$ python -q
>>> import numpy as np
>>> from numpy import linalg as LA
>>> np.set_printoptions(suppress=True, linewidth=100)
>>> W0 = np.load("data.npy")
>>> W0.round(1)
array([[6. , 4.5, 1. ],
       [1.4, 2.2, 1. ],
       [8.5, 5.7, 1. ],
       [3.1, 3.1, 1. ],
       [3.9, 3.5, 1. ],
       [1.8, 2.4, 1. ],
       [6.8, 4.9, 1. ],
       [4.9, 4. , 1. ],
       [6. , 4.5, 1. ],
       [2.2, 2.6, 1. ],
       [1.6, 2.3, 1. ],
       [1.2, 2.1, 1. ],
       [2.8, 2.9, 1. ],
       [6. , 4.5, 1. ],
       [0.8, 1.9, 1. ],
       [5.1, 4.1, 1. ],
       [3. , 3. , 1. ],
       [2.1, 2.6, 1. ],
       [6.5, 4.7, 1. ]])
>>> # looks like rank 2
>>> np.allclose(W0[:-1].T @ LA.lstsq(W0[:-1].T, W0[-1])[0], W0[-1])
True
>>> LA.lstsq(W0[:-1].T, W0[-1])[2]
np.int32(2)
>>> np.round(W0 @ LA.pinv(W0) @ W0, 1)
array([[6. , 4.5, 1. ],
       [1.4, 2.2, 1. ],
       [8.5, 5.7, 1. ],
       [3.1, 3.1, 1. ],
       [3.9, 3.5, 1. ],
       [1.8, 2.4, 1. ],
       [6.8, 4.9, 1. ],
       [4.9, 4. , 1. ],
       [6. , 4.5, 1. ],
       [2.2, 2.6, 1. ],
       [1.6, 2.3, 1. ],
       [1.2, 2.1, 1. ],
       [2.8, 2.9, 1. ],
       [6. , 4.5, 1. ],
       [0.8, 1.9, 1. ],
       [5.1, 4.1, 1. ],
       [3. , 3. , 1. ],
       [2.1, 2.6, 1. ],
       [6.5, 4.7, 1. ]])
>>> blk = np.stack([W0, -2 * W0, W0[::-1]])
>>> np.round(np.einsum("bij,cij->bc", blk, blk), 1)
array([[  645.3, -1290.6,   506.9],
       [-1290.6,  2581.2, -1013.7],
       [  506.9, -1013.7,   645.3]])
>>> (blk @ W0.T).shape
(3, 19, 19)
>>> np.round(blk.sum(axis=0), 1)
array([[ 0.5,  0.3,  0. ],
       [ 0.7,  0.4,  0. ],
       [-5.5, -2.7,  0. ],
       [ 2. ,  1. ,  0. ],
       [-3.1, -1.6,  0. ],
       [ 4.2,  2.1,  0. ],
       [-4. , -2. ,  0. ],
       [-3.7, -1.8,  0. ],
       [-4.4, -2.2,  0. ],
       [ 0. ,  0. ,  0. ],
       [ 4.4,  2.2,  0. ],
       [ 3.7,  1.8,  0. ],
       [ 4. ,  2. ,  0. ],
       [-4.2, -2.1,  0. ],
       [ 3.1,  1.6,  0. ],
       [-2. , -1. ,  0. ],
       [ 5.5,  2.7,  0. ],
       [-0.7, -0.4,  0. ],
       [-0.5, -0.3,  0. ]])
>>> LA.matrix_rank(blk.reshape(3, -1))
np.int64(2)
>>> blk.shape
(3, 19, 3)
